>>> import numpy as np
>>> np.set_printoptions(suppress=True, linewidth=100)
>>> data = np.array([[4, 0, 6, 2, 2, 8, 9, 2],
...     [9, 6, 8, 3, 8, 8, 7, 3],
...     [4, 3, 0, 5, 1, 7, 2, 1],
...     [7, 6, 8, 7, 8, 0, 2, 5],
...     [5, 1, 9, 4, 6, 6, 8, 7]])
>>> data[:, 0] = -3 * data[:, 3]
>>> data
array([[ -6,   0,   6,   2,   2,   8,   9,   2],
       [ -9,   6,   8,   3,   8,   8,   7,   3],
       [-15,   3,   0,   5,   1,   7,   2,   1],
       [-21,   6,   8,   7,   8,   0,   2,   5],
       [-12,   1,   9,   4,   6,   6,   8,   7]])
>>> x = np.array([1, 2, 0, -1, 1, 2, 2, 2])
>>> h1 = np.maximum(data @ x, 0)
>>> data * (h1 > 1e-9)[:, None]
array([[ -6,   0,   6,   2,   2,   8,   9,   2],
       [ -9,   6,   8,   3,   8,   8,   7,   3],
       [-15,   3,   0,   5,   1,   7,   2,   1],
       [-21,   6,   8,   7,   8,   0,   2,   5],
       [-12,   1,   9,   4,   6,   6,   8,   7]])
>>> np.maximum(data @ x, 0) - np.maximum(-data @ x, 0)
array([32, 44,  7,  6, 34])
>>> data.reshape(-1, 2)
array([[ -6,   0],
       [  6,   2],
       [  2,   8],
       [  9,   2],
       [ -9,   6],
       [  8,   3],
       [  8,   8],
       [  7,   3],
       [-15,   3],
       [  0,   5],
       [  1,   7],
       [  2,   1],
       [-21,   6],
       [  8,   7],
       [  8,   0],
       [  2,   5],
       [-12,   1],
       [  9,   4],
       [  6,   6],
       [  8,   7]])
>>> data.ravel(order="F")
array([ -6,  -9, -15, -21, -12,   0,   6,   3,   6,   1,   6,   8,   0,   8,   9,   2,   3,   5,
         7,   4,   2,   8,   1,   8,   6,   8,   8,   7,   0,   6,   9,   7,   2,   2,   8,   2,
         3,   1,   5,   7])
>>> blk = data.reshape(5, 2, -1)
>>> blk[:, 0]
array([[ -6,   0,   6,   2],
       [ -9,   6,   8,   3],
       [-15,   3,   0,   5],
       [-21,   6,   8,   7],
       [-12,   1,   9,   4]])
>>> blk.shape
(5, 2, 4)
